In [1]: import numpy as np

In [2]: from numpy import linalg as LA

In [3]: np.set_printoptions(suppress=True, linewidth=200)

In [4]: other = np.array([[2, 1, 3, 1, 1],
   ...:     [3, 2, 3, 1, 2],
   ...:     [0, 0, 0, 1, 0],
   ...:     [3, 1, 0, 2, 2],
   ...:     [0, 2, 2, 1, 0]])

In [5]: W0 = other - other.T

In [6]: W0
Out[6]: 
array([[ 0, -2,  3, -2,  1],
       [ 2,  0,  3,  0,  0],
       [-3, -3,  0,  1, -2],
       [ 2,  0, -1,  0,  1],
       [-1,  0,  2, -1,  0]])

In [7]: np.round(LA.norm(W0, 2) / LA.norm(W0), 1)
Out[7]: np.float64(0.7)

In [8]: [round(float(x), 1) for x in LA.svd(W0, compute_uv=False)[:3]]
Out[8]: [5.3, 5.3, 2.1]

In [9]: np.argsort(-LA.norm(W0, axis=0).round(6), kind="stable")[:3]
Out[9]: array([2, 0, 1])

In [10]: f = np.array([5, 2])

In [11]: np.correlate(W0[2], W0[3], "full")
Out[11]: array([-3, -3,  3,  4, -8, -7,  2,  2, -4])

In [12]: np.cross(W0[2, :3], W0[3, :3])
Out[12]: array([ 3, -3,  6])

In [13]: m1 = np.arange(12).reshape(3, 4) + -1

In [14]: m1
Out[14]: 
array([[-1,  0,  1,  2],
       [ 3,  4,  5,  6],
       [ 7,  8,  9, 10]])

In [15]: [round(float(x), 1) for x in LA.svd(m1, compute_uv=False)[:3]]
Out[15]: [19.5, 2.2, 0.0]

In [16]: F = np.load("w.npy")

In [17]: F
Out[17]: 
array([[0, 1, 1],
       [1, 0, 1],
       [1, 1, 0]])

In [18]: hat = np.triu(np.array([[1, -1, 3], [-1, 3, 0], [0, 3, -2]]), 1) + np.eye(3)

In [19]: other = hat @ F @ LA.inv(hat)

In [20]: np.poly(other)
Out[20]: array([ 1.,  0., -3., -2.])

In [21]: hat @ F - F @ hat
Out[21]: 
array([[ 2.,  3., -1.],
       [ 0.,  1., -3.],
       [ 0.,  1., -3.]])

In [22]: other
Out[22]: 
array([[ 2.,  6., -6.],
       [ 1.,  1., -2.],
       [ 1.,  2., -3.]])

In [23]: LA.matrix_rank(other)
Out[23]: np.int64(3)

In [24]: F.sum(axis=0)
Out[24]: array([2, 2, 2])

In [25]: np.argwhere(np.triu(F))
Out[25]: 
array([[0, 1],
       [0, 2],
       [1, 2]])

In [26]: F @ F
Out[26]: 
array([[2, 1, 1],
       [1, 2, 1],
       [1, 1, 2]])

In [27]: np.trace(F @ F @ F) // 6
Out[27]: np.int64(1)

In [28]: L = np.diag(F.sum(axis=1)) - F

In [29]: round(LA.det(L[1:, 1:]))
Out[29]: 3

In [30]: LA.matrix_rank(L)
Out[30]: np.int64(2)

In [31]: (LA.eigvalsh(L) < 1e-8).sum()
Out[31]: np.int64(1)

In [32]: L @ np.ones(3)
Out[32]: array([0., 0., 0.])

In [33]: np.round(LA.eigvalsh(L), 1) + 0
Out[33]: array([0., 3., 3.])

In [34]: other = F / LA.norm(F, axis=1, keepdims=True)

In [35]: G = other @ other.T

In [36]: np.argwhere(np.triu(np.abs(G) > 0.95, 1))
Out[36]: array([], shape=(0, 2), dtype=int64)

In [37]: G[1].round(1)
Out[37]: array([0.5, 1. , 0.5])

In [38]: round(float(np.degrees(np.arccos(np.clip(G[1, 2], -1, 1)))), 1)
Out[38]: 60.0

In [39]: (G - 2 * np.eye(3)).round(6).argmax(axis=1)
Out[39]: array([1, 0, 0])

In [40]: other = np.array([[0, 1, 1, -1, 0],
    ...:     [-2, 2, 2, -1, 1],
    ...:     [-2, 3, 3, -2, 3],
    ...:     [1, -2, 2, -2, -2],
    ...:     [0, -1, -2, -1, -1]])

In [41]: mat = other - other.T

In [42]: mat
Out[42]: 
array([[ 0,  3,  3, -2,  0],
       [-3,  0, -1,  1,  2],
       [-3,  1,  0, -4,  5],
       [ 2, -1,  4,  0, -1],
       [ 0, -2, -5,  1,  0]])

In [43]: other = np.array([[1, 0], [0, 0], [2, 1], [1, 0], [1, 1]])

In [44]: other.T @ mat.T
Out[44]: 
array([[ 4, -2, -2,  9, -9],
       [ 3,  1,  5,  3, -5]])

In [45]: np.einsum("ij,ij->i", mat, mat)
Out[45]: array([22, 15, 51, 22, 30])

In [46]: np.einsum("ij,ij->", mat, other)
ValueError: operands could not be broadcast together with remapped shapes [original->remapped]: (5,5)->(5,5) (5,2)->(5,2) 


In [47]: LA.matrix_rank(mat @ other)
Out[47]: np.int64(2)

In [48]: other = np.array([[0, 5, -1], [0, -3, -5]])

In [49]: cent = np.kron(other, mat)

In [50]: np.round(LA.norm(cent, 2), 1), round(LA.norm(other, 2) * LA.norm(mat, 2), 1)
Out[50]: (np.float64(50.7), np.float64(50.7))

In [51]: LA.matrix_rank(cent)
Out[51]: np.int64(8)

In [52]: LA.lstsq(mat[:-1].T, mat[-1])[2]
Out[52]: np.int32(4)

In [53]: np.abs(np.diag(LA.qr(mat)[1])) > 1e-9
Out[53]: array([ True,  True,  True,  True, False])

In [54]: round(float(np.trace(LA.pinv(mat) @ mat)), 1)
Out[54]: 4.0

In [55]: rk = LA.matrix_rank(mat)

In [56]: rk
Out[56]: np.int64(4)

In [57]: N = LA.svd(mat)[2][rk:].T

In [58]: [int(LA.matrix_rank(mat[:, :j + 1])) for j in range(5)]
Out[58]: [1, 2, 3, 4, 4]

In [59]: LA.matrix_rank(mat.T @ mat), LA.matrix_rank(mat @ mat.T)
Out[59]: (np.int64(4), np.int64(4))

In [60]: np.round(mat @ N, 1) + 0
Out[60]: 
array([[0.],
       [0.],
       [0.],
       [0.],
       [0.]])

In [61]: N.shape
Out[61]: (5, 1)

In [62]: np.round(N[:, 0] / N[np.abs(N[:, 0]).round(6).argmax(), 0], 1)
Out[62]: array([ 0.9,  0.5, -0.1,  0.7,  1. ])

In [63]: rng = np.random.default_rng(4334)

In [64]: z = rng.permutation(5)

In [65]: z
Out[65]: array([2, 0, 4, 3, 1])

In [66]: other = mat[z][:, z]

In [67]: np.allclose(other, mat)
Out[67]: False

In [68]: np.round(LA.det(other), 1), round(float(LA.det(mat[z])), 1)
Out[68]: (np.float64(-0.0), 0.0)

In [69]: A = -1 * np.eye(3) + np.ones((3, 3))

In [70]: A
Out[70]: 
array([[0., 1., 1.],
       [1., 0., 1.],
       [1., 1., 0.]])

In [71]: round(LA.eigvalsh(A).min(), 1)
Out[71]: np.float64(-1.0)

In [72]: np.all(LA.eigvalsh(A) > 0)
Out[72]: np.False_

In [73]: w, evecs = LA.eig(A)

In [74]: np.round(np.prod(w), 1)
Out[74]: np.float64(2.0)

In [75]: np.round(np.sort(LA.eigvals(LA.inv(A))), 1)
Out[75]: array([-1. , -1. ,  0.5])

In [76]: np.round(np.sort(LA.eigvals(A @ A)), 1)
Out[76]: array([1., 1., 4.])

In [77]: J = np.load("sample3.npy")

In [78]: J.round(1)
Out[78]: 
array([[ 0.8, -0.1, -0.4, -0.5],
       [-0.1,  1. , -0.2, -0.2],
       [-0.4, -0.2,  0.4, -0.8],
       [-0.5, -0.2, -0.8, -0.1]])

In [79]: w, evecs = LA.eig(J)

In [80]: np.round(np.sort(LA.eigvals(J.T)), 1)
Out[80]: array([-1.,  1.,  1.,  1.])

In [81]: np.round(np.sort(LA.eigvals(LA.inv(J))), 1)
Out[81]: array([-1.,  1.,  1.,  1.])

In [82]: w.round(1)
Out[82]: array([-1.,  1.,  1.,  1.])

In [83]: np.all(LA.eigvalsh(J) > 0)
Out[83]: np.False_

In [84]: LA.cholesky(J)
LinAlgError: Matrix is not positive definite


In [85]: np.round(J.T @ J, 1) + 0
Out[85]: 
array([[1., 0., 0., 0.],
       [0., 1., 0., 0.],
       [0., 0., 1., 0.],
       [0., 0., 0., 1.]])

In [86]: np.round(J @ J.T, 1) + 0
Out[86]: 
array([[1., 0., 0., 0.],
       [0., 1., 0., 0.],
       [0., 0., 1., 0.],
       [0., 0., 0., 1.]])

In [87]: np.einsum("ij,ji->", J, J)
Out[87]: np.float64(4.0)

In [88]: np.round(np.poly(J), 1) + 0
Out[88]: array([ 1., -2.,  0.,  2., -1.])

In [89]: round(float(LA.det(2 * J)), 1), round(LA.det(J), 1)
Out[89]: (-16.0, np.float64(-1.0))

In [90]: np.round(LA.det(J.T), 1)
Out[90]: np.float64(-1.0)

In [91]: round(LA.norm(J, "nuc"), 1)
Out[91]: np.float64(4.0)

In [92]: round(J[2] @ J[1], 1)
Out[92]: np.float64(-0.0)

In [93]: np.round(LA.norm(J, axis=0), 1)
Out[93]: array([1., 1., 1., 1.])

In [94]: M = np.load("run3.npy")

In [95]: M
Out[95]: 
array([[ 0.,  1.,  0.,  0.,  0.],
       [ 1.,  1.,  0.,  0.,  0.],
       [ 0.,  0., -2.,  2.,  5.],
       [ 0.,  0.,  4., -3., -5.],
       [ 0.,  0., -1.,  1., -1.]])

In [96]: np.sort(np.abs(np.fft.fft(F[0]))), np.round(np.sort(LA.svd(F, compute_uv=False)), 1)
Out[96]: (array([1., 1., 2.]), array([1., 1., 2.]))

In [97]: np.allclose(F @ F.T, F.T @ F)
Out[97]: True

In [98]: F @ np.ones(3)
Out[98]: array([2., 2., 2.])

In [99]: (F @ F)[0]
Out[99]: array([2, 1, 1])

In [100]: np.fft.fft(F[0])
Out[100]: array([ 2.+0.j, -1.+0.j, -1.+0.j])
